$ python3 -q
>>> import numpy as np
>>> np.set_printoptions(precision=2, suppress=True, linewidth=140, legacy="1.25")
>>> tidy = lambda a: np.round(a, 2) + 0
>>> m1 = np.load("block9.npy")
>>> tidy(m1)
array([[ 0.14, -0.18, -0.1 ,  0.18, -0.14, -0.14,  0.06],
       [-0.18,  0.24,  0.13, -0.24,  0.18,  0.18, -0.08],
       [-0.1 ,  0.13,  0.07, -0.13,  0.1 ,  0.1 , -0.04],
       [ 0.18, -0.24, -0.13,  0.24, -0.18, -0.18,  0.08],
       [-0.14,  0.18,  0.1 , -0.18,  0.14,  0.14, -0.06],
       [-0.14,  0.18,  0.1 , -0.18,  0.14,  0.14, -0.06],
       [ 0.06, -0.08, -0.04,  0.08, -0.06, -0.06,  0.03]])
>>> left, sv, VT = np.linalg.svd(m1, full_matrices=False)
>>> tidy(sv)
array([1., 0., 0., 0., 0., 0., 0.])
>>> left.shape, sv.shape, VT.shape
((7, 7), (7,), (7, 7))
>>> tidy(sv / sv[0])
array([1., 0., 0., 0., 0., 0., 0.])
>>> np.allclose(left * sv @ VT, m1)
True
>>> (sv > 1e-8).sum()
1
>>> M = np.loadtxt("mat.csv", delimiter=",")
>>> M
array([[-13.25, -20.41,   7.93,  -7.58,  -9.1 ,  24.79,  -0.43],
       [ 10.67,  -9.91,  -4.46,   6.46,  -3.55,  -5.42, -12.44],
       [  8.55, -11.94,  -5.47,   9.2 ,  -4.45,  -4.61, -10.68],
       [  9.25, -10.79,  -2.09,   7.85,  -5.82,  -5.04, -13.62],
       [ 11.9 , -10.95,  -2.78,   8.72,  -4.69,  -5.32, -13.05],
       [ 10.43, -10.93,  -2.13,   6.8 ,  -6.25,  -4.15, -14.67],
       [  9.48, -10.84,  -2.72,   8.57,  -4.98,  -5.17, -12.98],
       [ 10.92, -11.94,  -4.24,   5.27,  -4.09,  -4.18, -13.37],
       [  9.87,  -9.45,  -3.62,   7.76,  -3.69,  -4.88, -13.26],
       [-13.18, -20.17,   9.42,  -7.54,  -9.13,  24.06,   0.88],
       [-11.67, -20.67,   8.29,  -8.88,  -8.92,  25.23,   0.08],
       [-10.04, -22.4 ,   9.73,  -7.54,  -9.04,  22.  ,  -0.86],
       [-12.33, -22.42,   8.11,  -6.69,  -9.78,  22.7 ,   0.34],
       [-11.67, -20.23,   9.79,  -8.48, -10.57,  23.97,  -1.74]])
>>> C = M[[2, 13]].astype(float)
>>> for _ in range(7):
...     lab = np.linalg.norm(M[:, None] - C, axis=-1).argmin(axis=1)
...     C = np.array([M[lab == j].mean(axis=0) for j in range(2)])
... 
>>> lab
array([1, 0, 0, 0, 0, 0, 0, 0, 0, 1, 1, 1, 1, 1])
>>> tidy(C)
array([[ 10.13, -10.84,  -3.44,   7.58,  -4.69,  -4.85, -13.01],
       [-12.02, -21.05,   8.88,  -7.78,  -9.42,  23.79,  -0.29]])
>>> np.abs(C[1] - C[0]).argmax()
5
>>> feats = np.load("case16.npy")
>>> feats
array([[0, 0, 0, 1, 0, 0],
       [0, 0, 0, 0, 0, 1],
       [0, 0, 0, 1, 1, 0],
       [1, 0, 1, 0, 0, 1],
       [0, 0, 1, 0, 0, 0],
       [0, 1, 0, 1, 0, 0]])
>>> ev, vecs = np.linalg.eigh(feats)
>>> x0 = np.array([3, 4, 0, 0, 3, 0])
>>> tidy(vecs * np.abs(ev) @ vecs.T)
array([[ 0.82,  0.  ,  0.41,  0.  ,  0.  ,  0.41],
       [ 0.  ,  0.91,  0.  ,  0.41, -0.09,  0.  ],
       [ 0.41,  0.  ,  1.32,  0.  ,  0.  ,  0.32],
       [ 0.  ,  0.41,  0.  ,  1.63,  0.41,  0.  ],
       [ 0.  , -0.09,  0.  ,  0.41,  0.91,  0.  ],
       [ 0.41,  0.  ,  0.32,  0.  ,  0.  ,  1.32]])
>>> x0 @ feats @ x0
0
>>> np.abs(feats).sum(axis=1).max(), tidy(np.abs(ev).max())
(3, 1.93)
>>> tidy(vecs * np.maximum(ev, 0) @ vecs.T)
array([[ 0.41,  0.  ,  0.2 ,  0.5 ,  0.  ,  0.2 ],
       [ 0.  ,  0.45,  0.  ,  0.2 , -0.05,  0.5 ],
       [ 0.2 ,  0.  ,  0.66,  0.5 ,  0.5 ,  0.16],
       [ 0.5 ,  0.2 ,  0.5 ,  0.82,  0.2 ,  0.5 ],
       [ 0.  , -0.05,  0.5 ,  0.2 ,  0.45,  0.  ],
       [ 0.2 ,  0.5 ,  0.16,  0.5 ,  0.  ,  0.66]])
>>> x0 @ feats @ x0 / (x0 @ x0), tidy(ev[0]), tidy(ev[-1])
(0.0, -1.93, 1.93)
>>> tidy(np.linalg.eigvalsh(feats[1:, 1:]))
array([-1.73, -1.  ,  0.  ,  1.  ,  1.73])
>>> (np.sign(vecs[:, -1].round(6)) == np.sign(vecs[0, -1].round(6))).astype(int)
array([1, 1, 1, 1, 1, 1])
>>> x0 = np.array([-1, -3, 3, -1, -1, 1])
>>> feats @ x0
array([-1,  1, -2,  3,  3, -4])
>>> feats @ np.ones(6)
array([1., 1., 2., 3., 1., 2.])
>>> (feats @ x0).argmax()
3
>>> (feats * x0).sum(axis=1)
array([-1,  1, -2,  3,  3, -4])
>>> feats @ (2 * x0)
array([-2,  2, -4,  6,  6, -8])
>>> mat = np.loadtxt("dump.csv", delimiter=",")
>>> mat
array([[ 0.,  0.,  0.,  1.,  2.,  0.,  2.,  2.,  2.],
       [ 0.,  0.,  0.,  1.,  2.,  0.,  2.,  2.,  2.],
       [ 0.,  0.,  0.,  1.,  2.,  0.,  2.,  2.,  2.],
       [ 1.,  1.,  1.,  2.,  3.,  1.,  3.,  3.,  3.],
       [ 1.,  1.,  1.,  2.,  3.,  1.,  3.,  3.,  3.],
       [ 0.,  0.,  0.,  1.,  2.,  0.,  2.,  2.,  2.],
       [-2., -2., -2., -1.,  0., -2.,  0.,  0.,  0.],
       [ 2.,  2.,  2.,  3.,  4.,  2.,  4.,  4.,  4.],
       [-1., -1., -1.,  0.,  1., -1.,  1.,  1.,  1.]])
>>> tidy(np.linalg.norm(mat, 2) / np.linalg.norm(mat))
0.94
>>> np.linalg.matrix_rank(mat, rtol=0.1)
2
>>> np.linalg.cond(mat) > 100
True
>>> K = np.array([[2, 6, 0, 5, 5, -1],
...     [6, -2, 2, -2, -4, 2],
...     [0, 2, 2, 0, 4, 5],
...     [5, -2, 0, 4, 2, -5],
...     [5, -4, 4, 2, 6, 0],
...     [-1, 2, 5, -5, 0, -6]])
>>> np.linalg.cond(K) > 100
False
>>> round(np.log10(np.linalg.cond(K)))
2
>>> tidy(np.linalg.norm(K, 2) / np.linalg.norm(K))
0.6
>>> np.linalg.matrix_rank(K, rtol=0.1)
5
>>> tidy(np.abs(np.linalg.svd(K)[2][-1]))
array([0.3 , 0.05, 0.63, 0.6 , 0.39, 0.06])
>>> out = np.array([[0, 1], [0, 0]])
>>> arr = np.tile(out, (2, 2))
>>> arr
array([[0, 1, 0, 1],
       [0, 0, 0, 0],
       [0, 1, 0, 1],
       [0, 0, 0, 0]])
>>> tidy(np.linalg.eigvals(arr))
array([0., 0., 0., 0.])
>>> tidy(np.linalg.det(arr[::-1]))
0.0
>>> np.einsum("ii->", arr)
0
>>> tidy(np.linalg.det(arr.T))
0.0
>>> np.linalg.lstsq(arr[:-1].T, arr[-1])[2]
1
>>> tidy(arr @ np.linalg.pinv(arr) @ arr)
array([[0., 1., 0., 1.],
       [0., 0., 0., 0.],
       [0., 1., 0., 1.],
       [0., 0., 0., 0.]])
>>> left, sv, VT = np.linalg.svd(arr)
>>> tidy(sv)
array([2., 0., 0., 0.])
>>> out = left[:, :1] @ np.diag(sv[:1]) @ VT[:1]
>>> tidy(np.abs(arr - out).max())
0.0
>>> np.linalg.matrix_rank(out)
1
>>> W0 = np.array([[2, 0, 2], [0, 1, 2], [0, 0, 0]])
>>> W0
array([[2, 0, 2],
       [0, 1, 2],
       [0, 0, 0]])
>>> x0 = np.array([4, 5, 5])
>>> a = np.maximum(W0 @ x0, 0)
>>> W0.T @ a
array([36, 15, 66])
>>> np.flatnonzero(a > 1e-9)
array([0, 1])
>>> W0 * (a > 1e-9)[:, None]
array([[2, 0, 2],
       [0, 1, 2],
       [0, 0, 0]])
>>> tidy(np.tanh(W0 @ x0))
array([1., 1., 0.])
